$ python -q
>>> import numpy as np
>>> np.set_printoptions(precision=2, suppress=True, linewidth=160, sign=" ")
>>> W0 = np.loadtxt("case16.csv", delimiter=",")
>>> print(W0)
[[ 0.  0. -1.  0. -1.  0.]
 [ 0.  0.  0.  0.  0.  0.]
 [-1.  0.  0.  0. -1.  0.]
 [ 0.  0.  0.  0.  0. -1.]
 [-1.  0. -1.  0.  0.  0.]
 [ 0.  0.  0. -1.  0.  0.]]
>>> print(np.linalg.lstsq(W0[:-1].T, W0[-1])[2])
4
>>> print(np.round(W0 @ np.linalg.pinv(W0) @ W0, 2) + 0)
[[ 0.  0. -1.  0. -1.  0.]
 [ 0.  0.  0.  0.  0.  0.]
 [-1.  0.  0.  0. -1.  0.]
 [ 0.  0.  0.  0.  0. -1.]
 [-1.  0. -1.  0.  0.  0.]
 [ 0.  0.  0. -1.  0.  0.]]
>>> print(np.unique(W0.round(6), axis=0).shape)
(6, 6)
>>> print(round(np.trace(np.linalg.pinv(W0) @ W0), 2))
5.0
>>> M2 = np.array([[3, -2, -2], [2, -5, -5], [3, -4, 0]])
>>> F = np.triu(M2, 1)
>>> print(F)
[[ 0 -2 -2]
 [ 0  0 -5]
 [ 0  0  0]]
>>> M2 = np.array([[0, 2], [3, 0], [0, 0]])
>>> print(np.einsum("ij->j", F))
[ 0 -2 -7]
>>> print(np.linalg.matrix_rank(np.vstack([F, M2.T])))
3
>>> print(M2.T @ F.T)
[[-6  0  0]
 [ 0  0  0]]
>>> print(np.vstack([F, M2.T]).shape)
(5, 3)
>>> print(np.einsum("ik,kj->ji", F, M2))
[[-6  0  0]
 [ 0  0  0]]
>>> U, sv, Vh = np.linalg.svd(F)
>>> vecs = Vh[:(sv > 1e-8).sum()]
>>> rng = np.random.default_rng(53570)
>>> x0 = F[1] + -2 * F[0] + rng.integers(2) * np.eye(3)[0]
>>> print(x0)
[ 0.  4. -1.]
>>> print(np.diag(vecs.T @ vecs))
[ 0.  1.  1.]
>>> print(np.allclose(vecs.T @ vecs @ x0, x0))
True
>>> Q, _ = np.linalg.qr(np.array([[0.8, 0.4, -1.5, 1.8, -0.8],
...     [-1.2, 0.8, -0.5, 1.4, 2.5],
...     [0.5, -0.2, -0.2, 0.3, 1.8],
...     [0.0, -0.3, -1.8, -0.6, 0.2],
...     [1.4, -2.1, -0.5, -0.3, 0.4],
...     [-0.3, -0.7, 1.7, 2.6, 0.7]]))
>>> mat = Q @ Q.T
>>> print(mat)
[[ 0.99 -0.04  0.04  0.05 -0.04  0.03]
 [-0.04  0.81  0.2   0.24 -0.18  0.14]
 [ 0.04  0.2   0.79 -0.26  0.19 -0.15]
 [ 0.05  0.24 -0.26  0.68  0.23 -0.18]
 [-0.04 -0.18  0.19  0.23  0.83  0.13]
 [ 0.03  0.14 -0.15 -0.18  0.13  0.9 ]]
>>> print([round(float(x), 2) for x in np.linalg.svd(mat, compute_uv=False)[:3]])
[1.0, 1.0, 1.0]
>>> print(np.argsort(-np.linalg.norm(mat, axis=0).round(6), kind="stable")[:3])
[ 0  5  4]
>>> vals, vecs = np.linalg.eigh(mat)
>>> x0 = np.array([-1, 0, -1, -3, 3, 1])
>>> print(round(float(np.abs(mat).sum(axis=1).max()), 2), round(float(np.abs(vals).max()), 2))
1.65 1.0
>>> print(round(x0 @ mat @ x0 / (x0 @ x0), 2), round(vals[0], 2), round(vals[-1], 2))
0.58 -0.0 1.0
>>> print(vecs * np.abs(vals) @ vecs.T)
[[ 0.99 -0.04  0.04  0.05 -0.04  0.03]
 [-0.04  0.81  0.2   0.24 -0.18  0.14]
 [ 0.04  0.2   0.79 -0.26  0.19 -0.15]
 [ 0.05  0.24 -0.26  0.68  0.23 -0.18]
 [-0.04 -0.18  0.19  0.23  0.83  0.13]
 [ 0.03  0.14 -0.15 -0.18  0.13  0.9 ]]
>>> print(round(x0 @ mat @ x0, 2))
12.12
>>> print(np.linalg.eigvalsh(mat[1:, 1:]))
[ 0.01  1.    1.    1.    1.  ]
